$ ipython --no-banner

In [1]: import numpy as np

In [2]: np.set_printoptions(suppress=True, linewidth=160)

In [3]: W0 = np.load("layer1.npy")

In [4]: W0
Out[4]: 
array([[ 5, -2,  3,  4,  6,  4, -5],
       [-2,  4,  2,  0, -4, -4,  2],
       [ 3,  2,  5,  4,  2,  0, -3],
       [ 4,  0,  4,  4,  4,  2, -4],
       [ 6, -4,  2,  4,  8,  6, -6],
       [ 4, -4,  0,  2,  6,  5, -4],
       [-5,  2, -3, -4, -6, -4,  5]])

In [5]: evals, evecs = np.linalg.eigh(W0)

In [6]: x0 = np.array([0, 3, 0, 0, -2, -2, 2])

In [7]: np.round(np.linalg.eigvalsh(W0[1:, 1:]), 3) + 0
Out[7]: array([ 0.   ,  0.   ,  0.   ,  0.   ,  9.315, 21.685])

In [8]: np.abs(W0).sum(axis=1).max(), round(np.abs(evals).max(), 3)
Out[8]: (np.int64(36), np.float64(26.544))

In [9]: round(float(x0 @ W0 @ x0 / (x0 @ x0)), 3), round(float(evals[0]), 3), round(float(evals[-1]), 3)
Out[9]: (16.952, -0.0, 26.544)

In [10]: np.round(evecs * np.abs(evals) @ evecs.T, 3) + 0
Out[10]: 
array([[ 5., -2.,  3.,  4.,  6.,  4., -5.],
       [-2.,  4.,  2.,  0., -4., -4.,  2.],
       [ 3.,  2.,  5.,  4.,  2.,  0., -3.],
       [ 4.,  0.,  4.,  4.,  4.,  2., -4.],
       [ 6., -4.,  2.,  4.,  8.,  6., -6.],
       [ 4., -4.,  0.,  2.,  6.,  5., -4.],
       [-5.,  2., -3., -4., -6., -4.,  5.]])

In [11]: left, s, vt = np.linalg.svd(W0)

In [12]: np.argmax(s[:-1] / (s[1:] + 1e-6)) + 1
Out[12]: np.int64(2)

In [13]: s.round(3) + 0
Out[13]: array([26.544,  9.456,  0.   ,  0.   ,  0.   ,  0.   ,  0.   ])

In [14]: A2 = left[:, :2] @ np.diag(s[:2]) @ vt[:2]

In [15]: np.linalg.matrix_rank(A2)
Out[15]: np.int64(2)

In [16]: np.linalg.matrix_rank(W0, rtol=0.05)
Out[16]: np.int64(2)

In [17]: np.round(np.linalg.norm(W0 - A2) / np.linalg.norm(W0), 3)
Out[17]: np.float64(0.0)

In [18]: rk = np.linalg.matrix_rank(W0)

In [19]: rk
Out[19]: np.int64(2)

In [20]: ns = np.linalg.svd(W0)[2][rk:].T

In [21]: [int(np.linalg.matrix_rank(W0[:, :j + 1])) for j in range(7)]
Out[21]: [1, 2, 2, 2, 2, 2, 2]

In [22]: np.linalg.matrix_rank(W0.T @ W0), np.linalg.matrix_rank(W0 @ W0.T)
Out[22]: (np.int64(2), np.int64(2))

In [23]: [int(np.linalg.matrix_rank(W0[:i])) for i in range(1, len(W0) + 1)]
Out[23]: [1, 2, 2, 2, 2, 2, 2]

In [24]: evals, evecs = np.linalg.eigh(W0)

In [25]: np.round(np.linalg.svd(W0, compute_uv=False), 3) + 0
Out[25]: array([26.544,  9.456,  0.   ,  0.   ,  0.   ,  0.   ,  0.   ])

In [26]: np.round(np.abs(evecs[:, -1]), 3)
Out[26]: array([0.43 , 0.221, 0.209, 0.319, 0.54 , 0.381, 0.43 ])

In [27]: np.round(evecs.T @ evecs, 3) + 0
Out[27]: 
array([[1., 0., 0., 0., 0., 0., 0.],
       [0., 1., 0., 0., 0., 0., 0.],
       [0., 0., 1., 0., 0., 0., 0.],
       [0., 0., 0., 1., 0., 0., 0.],
       [0., 0., 0., 0., 1., 0., 0.],
       [0., 0., 0., 0., 0., 1., 0.],
       [0., 0., 0., 0., 0., 0., 1.]])

In [28]: np.round(np.linalg.eigvalsh(W0 + 2 * np.eye(7)), 3)
Out[28]: array([ 2.   ,  2.   ,  2.   ,  2.   ,  2.   , 11.456, 28.544])

In [29]: feats = np.loadtxt("a.csv", delimiter=",")

In [30]: feats
Out[30]: 
array([[ 0.088, -2.665,  2.005,  1.775,  2.651, -0.817,  1.81 ,  6.025,  1.516],
       [-4.426,  1.184,  1.361, -1.53 ,  3.014, -0.824, -1.786, -1.205,  1.185],
       [ 3.679, -1.807, -0.534,  1.826, -1.477,  0.523,  2.152,  2.998, -0.405],
       [ 7.296, -1.121, -2.984,  2.022, -5.963,  1.581,  2.346, -0.011, -2.575],
       [ 6.435,  0.886, -4.082,  0.705, -7.227,  2.067,  0.884, -4.231, -3.305],
       [ 0.   ,  0.013, -0.068,  0.007, -0.022, -0.147, -0.01 ,  0.069, -0.042],
       [ 8.664,  0.308, -4.831,  1.513, -8.795,  2.348,  1.77 , -3.529, -3.908],
       [-4.385,  3.926, -0.528, -3.26 ,  0.304, -0.055, -3.616, -7.146, -0.304],
       [ 0.699,  0.712, -0.929, -0.288, -1.332,  0.392, -0.263, -1.706, -0.841],
       [-0.115,  2.751, -1.965, -1.711, -2.694,  0.783, -1.808, -5.917, -1.498],
       [-6.525, -0.935,  4.107, -0.717,  7.152, -2.038, -0.908,  4.185,  3.26 ],
       [ 5.758,  0.245, -3.222,  1.063, -5.874,  1.479,  1.086, -2.473, -2.51 ],
       [ 1.395,  1.375, -1.72 , -0.594, -2.807,  0.785, -0.663, -3.607, -1.39 ],
       [ 2.878,  0.073, -1.578,  0.464, -2.917,  0.848,  0.64 , -1.232, -1.208],
       [-4.312,  1.189,  1.469, -1.61 ,  2.933, -0.787, -1.788, -1.238,  1.222],
       [-1.52 ,  1.306, -0.182, -1.118,  0.092, -0.014, -1.249, -2.45 , -0.044],
       [ 2.985, -2.644,  0.365,  2.129, -0.192,  0.081,  2.421,  4.655,  0.22 ],
       [ 6.523,  0.908, -4.172,  0.783, -7.173,  2.072,  0.917, -4.261, -3.258],
       [ 1.419,  1.35 , -1.803, -0.638, -2.771,  0.764, -0.56 , -3.697, -1.473],
       [ 3.006, -2.5  ,  0.439,  2.251, -0.169, -0.062,  2.359,  4.794,  0.243],
       [ 0.074, -2.74 ,  1.983,  1.632,  2.822, -0.835,  1.788,  5.981,  1.478],
       [-6.57 ,  1.7  ,  2.064, -2.492,  4.52 , -1.254, -2.674, -1.834,  1.869],
       [-2.349,  3.334, -1.245, -2.372, -1.175,  0.389, -2.694, -6.623, -0.809],
       [-3.779,  1.848,  0.621, -1.834,  1.553, -0.353, -2.025, -2.985,  0.508],
       [ 0.103, -2.724,  2.003,  1.706,  2.623, -0.845,  1.824,  6.065,  1.442],
       [-5.037,  0.371,  2.35 , -1.317,  4.363, -1.147, -1.489,  0.657,  1.941]])

In [31]: Ac = feats - feats.mean(axis=0)

In [32]: left, s, vt = np.linalg.svd(Ac, full_matrices=False)

In [33]: np.round(Ac.mean(axis=0), 3) + 0
Out[33]: array([0., 0., 0., 0., 0., 0., 0., 0., 0.])

In [34]: (np.sign(left[:, 0]) == np.sign(left[0, 0])).astype(int)
Out[34]: array([1, 1, 0, 0, 0, 1, 0, 1, 0, 0, 1, 0, 0, 0, 1, 1, 1, 0, 0, 1, 1, 1, 0, 1, 1, 1])

In [35]: s.round(3)
Out[35]: array([33.789, 25.16 ,  0.384,  0.325,  0.283,  0.253,  0.215,  0.175,  0.112])

In [36]: np.round(np.abs(vt[-1]), 3)
Out[36]: array([0.02 , 0.221, 0.26 , 0.194, 0.105, 0.433, 0.776, 0.196, 0.078])

In [37]: np.abs(vt[0]).argmax()
Out[37]: np.int64(4)
